$ python3 -q
>>> import numpy as np
>>> np.set_printoptions(precision=1, suppress=True, linewidth=120, floatmode="fixed")
>>> Y = np.array([[1, 1, 2, 0, 0, 0],
...     [2, 1, 0, 1, 1, 2],
...     [2, 2, 1, 2, 1, 1],
...     [2, 0, 1, 1, 0, 0],
...     [0, 0, 1, 2, 2, 2],
...     [2, 2, 1, 0, 0, 0]])
>>> arr = np.triu(Y, 1)
>>> arr
array([[0, 1, 2, 0, 0, 0],
       [0, 0, 0, 1, 1, 2],
       [0, 0, 0, 2, 1, 1],
       [0, 0, 0, 0, 0, 0],
       [0, 0, 0, 0, 0, 2],
       [0, 0, 0, 0, 0, 0]])
>>> ang = np.radians(45)
>>> Rm = np.eye(6)
>>> Rm[5, 5] = Rm[2, 2] = np.cos(ang)
>>> Rm[5, 2], Rm[2, 5] = -np.sin(ang), np.sin(ang)
>>> Rm
array([[ 1.0,  0.0,  0.0,  0.0,  0.0,  0.0],
       [ 0.0,  1.0,  0.0,  0.0,  0.0,  0.0],
       [ 0.0,  0.0,  0.7,  0.0,  0.0,  0.7],
       [ 0.0,  0.0,  0.0,  1.0,  0.0,  0.0],
       [ 0.0,  0.0,  0.0,  0.0,  1.0,  0.0],
       [ 0.0,  0.0, -0.7,  0.0,  0.0,  0.7]])
>>> Y = arr @ Rm.T
>>> Y
array([[ 0.0,  1.0,  1.4,  0.0,  0.0, -1.4],
       [ 0.0,  0.0,  1.4,  1.0,  1.0,  1.4],
       [ 0.0,  0.0,  0.7,  2.0,  1.0,  0.7],
       [ 0.0,  0.0,  0.0,  0.0,  0.0,  0.0],
       [ 0.0,  0.0,  1.4,  0.0,  0.0,  1.4],
       [ 0.0,  0.0,  0.0,  0.0,  0.0,  0.0]])
>>> X = np.loadtxt("w.csv", delimiter=",")
>>> X.round(1) + 0
array([[-0.5, -0.4, -0.1],
       [ 0.4, -0.2,  0.0],
       [ 0.0,  0.0, -0.7],
       [ 0.4, -0.3, -0.2],
       [ 0.1,  0.7,  0.1],
       [-0.3,  0.3, -0.5],
       [-0.2, -0.1, -0.4],
       [ 0.3,  0.2, -0.3],
       [-0.5,  0.1,  0.1]])
>>> # orthonormal columns
>>> Q, Rm = np.linalg.qr(X)
>>> np.round(Q @ Rm, 1) + 0
array([[-0.5, -0.4, -0.1],
       [ 0.4, -0.2,  0.0],
       [ 0.0,  0.0, -0.7],
       [ 0.4, -0.3, -0.2],
       [ 0.1,  0.7,  0.1],
       [-0.3,  0.3, -0.5],
       [-0.2, -0.1, -0.4],
       [ 0.3,  0.2, -0.3],
       [-0.5,  0.1,  0.1]])
>>> def softmax(z):
...     e = np.exp(z - z.max(axis=-1, keepdims=True))
...     return e / e.sum(axis=-1, keepdims=True)
... 
>>> np.round(softmax(10 * X[8]), 1) + 0
array([0.0, 0.7, 0.3])
>>> att = X @ X.T / np.sqrt(3)
>>> softmax(att)
array([[0.1, 0.1, 0.1, 0.1, 0.1, 0.1, 0.1, 0.1, 0.1],
       [0.1, 0.1, 0.1, 0.1, 0.1, 0.1, 0.1, 0.1, 0.1],
       [0.1, 0.1, 0.1, 0.1, 0.1, 0.1, 0.1, 0.1, 0.1],
       [0.1, 0.1, 0.1, 0.1, 0.1, 0.1, 0.1, 0.1, 0.1],
       [0.1, 0.1, 0.1, 0.1, 0.2, 0.1, 0.1, 0.1, 0.1],
       [0.1, 0.1, 0.1, 0.1, 0.1, 0.1, 0.1, 0.1, 0.1],
       [0.1, 0.1, 0.1, 0.1, 0.1, 0.1, 0.1, 0.1, 0.1],
       [0.1, 0.1, 0.1, 0.1, 0.1, 0.1, 0.1, 0.1, 0.1],
       [0.1, 0.1, 0.1, 0.1, 0.1, 0.1, 0.1, 0.1, 0.1]])
>>> x = np.array([0, 2, 1])
>>> y = X @ x
>>> c, lr = np.zeros(3), 1 / np.linalg.norm(X, 2) ** 2
>>> for i in range(30):
...     c -= lr * X.T @ (X @ c - y)
...     if i % 5 == 0: print(i, round(np.linalg.norm(X @ c - y), 1))
... 
0 0.0
5 0.0
10 0.0
15 0.0
20 0.0
25 0.0
>>> c.round(1) + 0
array([0.0, 2.0, 1.0])
>>> np.round(np.linalg.cond(X), 1)
np.float64(1.0)
>>> mat = np.load("a.npy")
>>> mat
array([[-3.0,  1.0,  0.0,  0.0,  0.0,  0.0],
       [ 0.0, -3.0,  1.0,  0.0,  0.0,  0.0],
       [ 0.0,  0.0, -3.0,  1.0,  0.0,  0.0],
       [ 0.0,  0.0,  0.0, -3.0,  1.0,  0.0],
       [ 0.0,  0.0,  0.0,  0.0, -3.0,  1.0],
       [ 0.0,  0.0,  0.0,  0.0,  0.0, -3.0]])
>>> # triangular, det is the product of the diagonal
>>> np.linalg.norm(mat, axis=1).argmax()
np.int64(0)
>>> np.round(np.linalg.norm(mat, 1), 1), round(float(np.linalg.norm(mat, np.inf)), 1)
(np.float64(4.0), 4.0)
>>> round(np.linalg.norm(mat[5], 1), 1), np.round(np.linalg.norm(mat[5], np.inf), 1)
(np.float64(3.0), np.float64(3.0))
>>> mat @ mat
array([[ 9.0, -6.0,  1.0,  0.0,  0.0,  0.0],
       [ 0.0,  9.0, -6.0,  1.0,  0.0,  0.0],
       [ 0.0,  0.0,  9.0, -6.0,  1.0,  0.0],
       [ 0.0,  0.0,  0.0,  9.0, -6.0,  1.0],
       [ 0.0,  0.0,  0.0,  0.0,  9.0, -6.0],
       [ 0.0,  0.0,  0.0,  0.0,  0.0,  9.0]])
>>> [int(np.linalg.matrix_rank(np.linalg.matrix_power(mat, p))) for p in range(1, 7)]
[6, 6, 6, 6, 6, 6]
>>> np.sort(np.linalg.eigvals(mat))
array([-3.0, -3.0, -3.0, -3.0, -3.0, -3.0])
>>> m1 = np.loadtxt("sample6.csv", delimiter=",")
>>> m1
array([[ 4.0,  0.0,  0.0,  0.0,  0.0,  0.0,  0.0,  0.0],
       [-8.0,  7.0,  0.0,  0.0,  0.0,  0.0,  0.0,  0.0],
       [-3.0,  4.0,  1.0,  0.0,  0.0,  0.0,  0.0,  0.0],
       [-6.0,  3.0,  8.0, -9.0,  0.0,  0.0,  0.0,  0.0],
       [ 3.0, -3.0, -2.0,  4.0, -7.0,  0.0,  0.0,  0.0],
       [-5.0, -8.0,  7.0,  5.0, -2.0, -9.0,  0.0,  0.0],
       [-5.0,  5.0,  1.0, -2.0,  4.0,  2.0, -3.0,  0.0],
       [ 1.0,  3.0,  2.0,  8.0, -5.0,  7.0,  5.0, -9.0]])
>>> # triangular, det is the product of the diagonal
>>> rng = np.random.default_rng(67)
>>> Y = m1 + rng.integers(-2, 3, (8, 7)) @ rng.integers(-2, 3, (7, 8))
>>> Y
array([[  7.0,  -1.0,   0.0,   0.0,  -4.0,  -3.0,   0.0,   0.0],
       [ -9.0,   3.0,   2.0,  -5.0,   3.0,   2.0,   2.0,  -7.0],
       [ -7.0,   8.0,  -5.0,   2.0,  -4.0,   4.0,  -2.0, -13.0],
       [-14.0,   0.0,   4.0, -18.0,   8.0,  -4.0,  -9.0,   9.0],
       [  3.0, -10.0,   0.0,  -3.0,  -9.0,   0.0,   3.0,   8.0],
       [ -7.0, -10.0,   7.0,   1.0,  -2.0,  -7.0,   0.0,   0.0],
       [ -4.0,   6.0,  -3.0,   0.0,   0.0,   0.0,  -3.0,  -4.0],
       [ 12.0,  11.0,   4.0,  12.0,   1.0,   3.0,   5.0, -18.0]])
>>> np.abs(Y - m1).sum(axis=1)
array([11.0, 26.0, 39.0, 54.0, 29.0, 10.0, 18.0, 44.0])
>>> r0 = np.array([2, 1, -2])
>>> np.polyval(r0, Y[3])
array([376.0,  -2.0,  34.0, 628.0, 134.0,  26.0, 151.0, 169.0])
>>> np.cross(Y[3, :3], Y[5, :3])
array([ 40.0,  70.0, 140.0])
>>> np.correlate(Y[3], Y[5], "full")
array([  0.0,   0.0,  98.0,  28.0, -42.0,  20.0, 124.0, 120.0, -87.0, 159.0,  -9.0, -70.0, 181.0, -27.0, -63.0])
>>> K = np.load("run17.npy")
>>> K
array([[ 0,  0,  0,  2],
       [ 0,  0,  0,  2],
       [ 0,  0,  0,  2],
       [25,  0,  8,  2],
       [ 0,  0,  0,  2],
       [ 9,  0,  2,  2],
       [73,  6, 26,  2],
       [17,  0,  5,  2],
       [ 0,  0,  0,  2],
       [57,  4, 20,  2],
       [25,  0,  8,  2],
       [49,  3, 17,  2],
       [ 9,  0,  2,  2],
       [65,  5, 23,  2],
       [ 0,  0,  0,  2],
       [ 1,  0,  0,  2],
       [73,  6, 26,  2],
       [ 0,  0,  0,  2],
       [ 0,  0,  0,  2],
       [ 0,  0,  0,  2]])
>>> # row 1 repeats row 0
>>> Y = K / np.linalg.norm(K, axis=1, keepdims=True)
>>> C2 = Y @ Y.T
>>> C2[5]
array([0.2, 0.2, 0.2, 1.0, 0.2, 1.0, 1.0, 1.0, 0.2, 1.0, 1.0, 1.0, 1.0, 1.0, 0.2, 0.6, 1.0, 0.2, 0.2, 0.2])
>>> lab = rng.permutation(4)
>>> Y = K[:, lab] * rng.choice([-1, 1], 4)
>>> Y
array([[  0,   2,   0,   0],
       [  0,   2,   0,   0],
       [  0,   2,   0,   0],
       [ -8,   2, -25,   0],
       [  0,   2,   0,   0],
       [ -2,   2,  -9,   0],
       [-26,   2, -73,  -6],
       [ -5,   2, -17,   0],
       [  0,   2,   0,   0],
       [-20,   2, -57,  -4],
       [ -8,   2, -25,   0],
       [-17,   2, -49,  -3],
       [ -2,   2,  -9,   0],
       [-23,   2, -65,  -5],
       [  0,   2,   0,   0],
       [  0,   2,  -1,   0],
       [-26,   2, -73,  -6],
       [  0,   2,   0,   0],
       [  0,   2,   0,   0],
       [  0,   2,   0,   0]])
>>> U, _, Vt = np.linalg.svd(K.T @ Y)
>>> np.round(U @ Vt, 1) + 0
array([[ 0.0,  0.0, -1.0,  0.0],
       [ 0.0,  0.0,  0.0, -1.0],
       [-1.0,  0.0,  0.0,  0.0],
       [ 0.0,  1.0,  0.0,  0.0]])
>>> lab
array([2, 3, 0, 1])
>>> Y = np.array([[0, -1], [3, 0], [-2, 3], [3, 2]])
>>> np.einsum("ij->j", K)
array([403,  24, 137,  40])
>>> np.linalg.matrix_rank(K @ Y)
np.int64(2)
>>> np.vstack([K, Y.T]).shape
(22, 4)
>>> feats = np.loadtxt("block14.csv", delimiter=",")
>>> feats
array([[ 0.0,  1.0, -2.0,  0.0,  0.0, -3.0,  0.0,  1.0, -2.0,  1.0],
       [ 0.0,  1.0, -3.0, -3.0,  0.0,  3.0,  1.0,  1.0, -1.0,  3.0],
       [ 2.0, -1.0, -2.0,  3.0,  6.0,  2.0,  3.0,  0.0,  2.0, -2.0],
       [ 3.0, -1.0, -3.0,  0.0,  9.0,  3.0, -3.0, -3.0, -2.0, -3.0],
       [-1.0,  2.0,  3.0,  2.0, -3.0,  2.0, -1.0,  2.0,  0.0,  2.0],
       [ 2.0, -3.0, -1.0,  0.0,  6.0,  0.0,  1.0,  3.0, -1.0,  3.0],
       [ 2.0,  3.0,  3.0, -3.0,  6.0, -3.0,  2.0, -2.0, -3.0,  0.0]])
>>> ang = np.radians(15)
>>> Rm = np.eye(10)
>>> Rm[8, 8] = Rm[9, 9] = np.cos(ang)
>>> Rm[8, 9], Rm[9, 8] = -np.sin(ang), np.sin(ang)
>>> Rm
array([[ 1.0,  0.0,  0.0,  0.0,  0.0,  0.0,  0.0,  0.0,  0.0,  0.0],
       [ 0.0,  1.0,  0.0,  0.0,  0.0,  0.0,  0.0,  0.0,  0.0,  0.0],
       [ 0.0,  0.0,  1.0,  0.0,  0.0,  0.0,  0.0,  0.0,  0.0,  0.0],
       [ 0.0,  0.0,  0.0,  1.0,  0.0,  0.0,  0.0,  0.0,  0.0,  0.0],
       [ 0.0,  0.0,  0.0,  0.0,  1.0,  0.0,  0.0,  0.0,  0.0,  0.0],
       [ 0.0,  0.0,  0.0,  0.0,  0.0,  1.0,  0.0,  0.0,  0.0,  0.0],
       [ 0.0,  0.0,  0.0,  0.0,  0.0,  0.0,  1.0,  0.0,  0.0,  0.0],
       [ 0.0,  0.0,  0.0,  0.0,  0.0,  0.0,  0.0,  1.0,  0.0,  0.0],
       [ 0.0,  0.0,  0.0,  0.0,  0.0,  0.0,  0.0,  0.0,  1.0, -0.3],
       [ 0.0,  0.0,  0.0,  0.0,  0.0,  0.0,  0.0,  0.0,  0.3,  1.0]])
>>> Y = feats @ Rm.T
>>> np.allclose(feats @ feats.T, Y @ Y.T)
True
>>> np.allclose(np.linalg.norm(feats, axis=1), np.linalg.norm(Y, axis=1))
True
>>> round(float(np.linalg.det(Rm)), 1), round(np.trace(Rm), 1)
(1.0, np.float64(9.9))
>>> Y
array([[ 0.0,  1.0, -2.0,  0.0,  0.0, -3.0,  0.0,  1.0, -2.2,  0.4],
       [ 0.0,  1.0, -3.0, -3.0,  0.0,  3.0,  1.0,  1.0, -1.7,  2.6],
       [ 2.0, -1.0, -2.0,  3.0,  6.0,  2.0,  3.0,  0.0,  2.4, -1.4],
       [ 3.0, -1.0, -3.0,  0.0,  9.0,  3.0, -3.0, -3.0, -1.2, -3.4],
       [-1.0,  2.0,  3.0,  2.0, -3.0,  2.0, -1.0,  2.0, -0.5,  1.9],
       [ 2.0, -3.0, -1.0,  0.0,  6.0,  0.0,  1.0,  3.0, -1.7,  2.6],
       [ 2.0,  3.0,  3.0, -3.0,  6.0, -3.0,  2.0, -2.0, -2.9, -0.8]])
>>> np.linalg.svd(feats, compute_uv=False), np.linalg.svd(Y, compute_uv=False)
(array([15.7,  8.9,  7.5,  6.4,  5.2,  4.5,  3.1]), array([15.7,  8.9,  7.5,  6.4,  5.2,  4.5,  3.1]))
>>> Y = feats + rng.integers(-2, 3, (7, 1)) @ rng.integers(-2, 3, (1, 10))
>>> Y
array([[-2.0, -1.0, -4.0, -1.0,  0.0, -4.0, -2.0, -1.0,  0.0, -1.0],
       [-2.0, -1.0, -5.0, -4.0,  0.0,  2.0, -1.0, -1.0,  1.0,  1.0],
       [ 2.0, -1.0, -2.0,  3.0,  6.0,  2.0,  3.0,  0.0,  2.0, -2.0],
       [ 5.0,  1.0, -1.0,  1.0,  9.0,  4.0, -1.0, -1.0, -4.0, -1.0],
       [-5.0, -2.0, -1.0,  0.0, -3.0,  0.0, -5.0, -2.0,  4.0, -2.0],
       [ 6.0,  1.0,  3.0,  2.0,  6.0,  2.0,  5.0,  7.0, -5.0,  7.0],
       [ 0.0,  1.0,  1.0, -4.0,  6.0, -4.0,  0.0, -4.0, -1.0, -2.0]])
>>> np.linalg.matrix_rank(Y - feats, tol=1e-8)
np.int64(1)
>>> np.abs(Y - feats).sum(axis=1)
array([16.0, 16.0,  0.0, 16.0, 32.0, 32.0, 16.0])
>>> Y - feats
array([[-2.0, -2.0, -2.0, -1.0,  0.0, -1.0, -2.0, -2.0,  2.0, -2.0],
       [-2.0, -2.0, -2.0, -1.0,  0.0, -1.0, -2.0, -2.0,  2.0, -2.0],
       [ 0.0,  0.0,  0.0,  0.0,  0.0,  0.0,  0.0,  0.0,  0.0,  0.0],
       [ 2.0,  2.0,  2.0,  1.0,  0.0,  1.0,  2.0,  2.0, -2.0,  2.0],
       [-4.0, -4.0, -4.0, -2.0,  0.0, -2.0, -4.0, -4.0,  4.0, -4.0],
       [ 4.0,  4.0,  4.0,  2.0,  0.0,  2.0,  4.0,  4.0, -4.0,  4.0],
       [-2.0, -2.0, -2.0, -1.0,  0.0, -1.0, -2.0, -2.0,  2.0, -2.0]])
>>> data = np.loadtxt("mat.csv", delimiter=",")
>>> data.round(1) + 0
array([[ -2.9,   0.8,  -0.9,   1.6,   2.2],
       [  3.4,   3.7,  -0.4,  -9.0,   0.9],
       [ -2.4,  -1.2,  -3.8,  -1.1,   2.4],
       [ -4.5,  -0.5,  -3.5,   2.5,   3.2],
       [  2.4,   8.6,   0.7,  -7.1,   2.5],
       [  0.2,   8.5,  -1.1,  -4.7,   3.8],
       [  2.9,  -2.0,  -4.5, -10.4,   0.5],
       [ -1.4,   2.1,  -3.0,  -2.7,   2.8],
       [  2.0,   1.6,  -2.4,  -7.7,   1.3],
       [ -0.4,  -2.9,  -5.7,  -5.6,   1.7],
       [  2.0,  11.6,  -1.4,  -8.5,   4.3],
       [ -3.1, -10.0,  -6.7,  -0.9,   0.6],
       [ -2.0,  -7.3,  -1.9,   0.4,  -0.5],
       [  1.2,   4.2,  -4.4,  -8.3,   3.2],
       [ -4.5,   1.3,  -4.3,   1.6,   4.0],
       [ -1.9,   2.4,  -3.8,  -2.4,   3.4],
       [ -1.1,  -0.3,  -2.1,  -2.1,   1.6],
       [ -0.7,   1.5,  -3.3,  -3.9,   2.5],
       [  1.8,   9.7,  -1.6,  -7.9,   3.8],
       [  1.1,   3.3,  -1.8,  -6.1,   2.0],
       [  2.9,   4.7,  -4.3, -11.0,   2.7],
       [  1.5,  -1.5,  -3.4,  -7.2,   0.8],
       [  1.5,   1.2,  -2.3,  -6.9,   1.3],
       [ -0.8,  -0.9,  -1.3,  -2.1,   1.1],
       [  1.0,   6.3,  -1.6,  -6.3,   3.0],
       [ -1.9,  -3.7,  -4.8,  -2.3,   1.7],
       [ -1.3,   3.5,  -4.5,  -4.1,   3.8],
       [ -2.9,  -1.4,  -3.2,   0.2,   2.2],
       [ -2.3,   7.6,  -0.7,  -0.2,   4.2],
       [ -4.7, -12.0,  -7.2,   1.7,   0.6],
       [ -3.0,  -2.0,  -3.7,   0.0,   2.2],
       [ -1.7,  -0.1,  -4.2,  -2.8,   2.6],
       [ -2.3,   6.6,  -2.2,  -1.2,   4.4],
       [ -2.1,  -0.7,  -4.9,  -2.5,   2.8],
       [ -0.6,  -4.0,  -3.8,  -3.7,   0.8],
       [  0.3,   0.8,  -5.4,  -7.1,   2.6]])
>>> # rows and columns are dependent
>>> C2 = np.cov(data, rowvar=False)
>>> data.std(axis=0)
array([2.2, 5.1, 1.8, 3.7, 1.2])
>>> np.median(data, axis=0)
array([-0.9,  1.0, -3.3, -3.2,  2.4])
>>> np.round(np.linalg.eigvalsh(C2)[::-1], 1) + 0
array([35.3, 12.3,  2.3,  0.0,  0.0])
>>> C2.shape
(5, 5)
>>> np.round(np.corrcoef(data[:, 0], data[:, 4])[0, 1], 1)
np.float64(-0.1)
>>> np.argwhere(np.triu(np.abs(np.corrcoef(data.T)) > 0.8, 1))
array([[0, 3]])
